>>> import numpy as np
>>> from numpy import linalg as LA
>>> np.set_printoptions(suppress=True, linewidth=100)
>>> def tidy(a):
...     return np.round(a, 2) + 0
... 
>>> sig = 3 * 0.9 ** np.arange(6)
>>> rng = np.random.default_rng(28887)
>>> A = rng.normal(size=(31, 6)) * rng.permutation(sig)
>>> tidy(A)
array([[-0.46, -0.55,  0.87, -1.79, -1.66,  1.28],
       [ 1.67, -1.43,  0.88, -4.91,  0.16, -1.46],
       [-5.89, -3.87, -0.86,  6.46, -2.61,  9.65],
       [ 0.72,  2.49,  1.03, -3.04,  2.33, -3.14],
       [ 3.84, -4.38, -0.71,  2.01,  0.04, -3.28],
       [-2.05, -3.16,  2.64,  0.17,  0.71, -5.24],
       [ 2.72,  2.07,  0.04, -2.37, -0.55,  1.79],
       [ 0.89, -2.2 ,  3.13,  0.61,  1.14,  2.2 ],
       [-3.02, -0.28, -0.83, -3.48, -0.63, -1.03],
       [ 6.49,  1.62,  3.14, -0.17,  0.94, -3.12],
       [ 3.  , -3.46,  1.49,  1.74,  0.75, -2.61],
       [ 0.79,  2.36, -0.77,  1.46, -2.2 , -1.78],
       [ 5.7 , -5.9 ,  0.51, -0.54, -0.09, -0.1 ],
       [ 0.05, -0.49, -1.44,  2.18, -0.37,  1.41],
       [ 1.34,  0.6 ,  2.23, -0.53, -3.78, -2.03],
       [ 1.14, -2.97,  1.56,  2.75,  1.1 ,  3.11],
       [ 0.13,  3.24,  1.47, -1.5 ,  2.96, -2.13],
       [ 0.6 , -0.7 ,  0.88, -1.17, -0.37,  0.  ],
       [-1.55, -3.39,  1.28,  0.96, -1.42,  1.  ],
       [ 1.4 , -5.79,  0.85, -3.46, -2.6 ,  0.24],
       [ 0.22,  2.67, -1.12, -4.62,  1.78,  3.65],
       [-0.25,  1.83,  2.03, -2.12, -0.32,  6.15],
       [-0.82, -1.75, -3.35,  1.86, -0.2 ,  2.14],
       [ 2.22,  1.21, -0.57,  1.45,  3.2 , -0.01],
       [ 0.16, -3.79, -1.97,  3.99,  1.82,  1.75],
       [ 1.05,  5.74,  0.13,  0.55,  0.67, -2.89],
       [-2.6 , -2.15, -2.1 ,  1.29, -4.24, -3.11],
       [ 4.42,  6.14, -0.05,  1.02, -0.77,  2.79],
       [-0.79, -0.23, -2.52, -1.62,  2.22, -1.27],
       [ 1.72,  0.61, -1.76, -1.87,  1.31,  3.09],
       [ 3.47, -2.78, -0.43, -1.88, -5.44,  2.38]])
>>> vec = np.array([-2, 0, 2, 0, -1, -2])
>>> target = A @ vec
>>> tidy(LA.solve(A.T @ A, A.T @ target))
array([-2.,  0.,  2.,  0., -1., -2.])
>>> tidy(LA.lstsq(A, target)[0])
array([-2.,  0.,  2.,  0., -1., -2.])
>>> tidy(LA.pinv(A) @ A)
array([[1., 0., 0., 0., 0., 0.],
       [0., 1., 0., 0., 0., 0.],
       [0., 0., 1., 0., 0., 0.],
       [0., 0., 0., 1., 0., 0.],
       [0., 0., 0., 0., 1., 0.],
       [0., 0., 0., 0., 0., 1.]])
>>> target = target + 0.1 * rng.normal(size=31)
>>> tidy(target)
array([  1.89,   1.19,  -6.58,   4.67,  -2.68,  19.14,  -8.59,  -1.08,   7.01,  -1.36,   1.35,
         2.7 , -10.2 ,  -5.44,   9.77,  -6.44,   4.11,   0.98,   5.09,   0.98, -11.83,  -7.36,
        -9.01,  -8.65,  -9.55,   3.21,  11.42, -13.74,  -3.13, -14.33,  -7.11])
>>> b, *_ = LA.lstsq(A, target)
>>> b.round()
array([-2.,  0.,  2.,  0., -1., -2.])
>>> tidy(b)
array([-2.,  0.,  2.,  0., -1., -2.])
>>> [round(float(LA.norm(LA.solve(A.T @ A + lam * np.eye(6), A.T @ target))), 2) for lam in (0, 1, 10, 100)]
[3.61, 3.58, 3.32, 2.07]
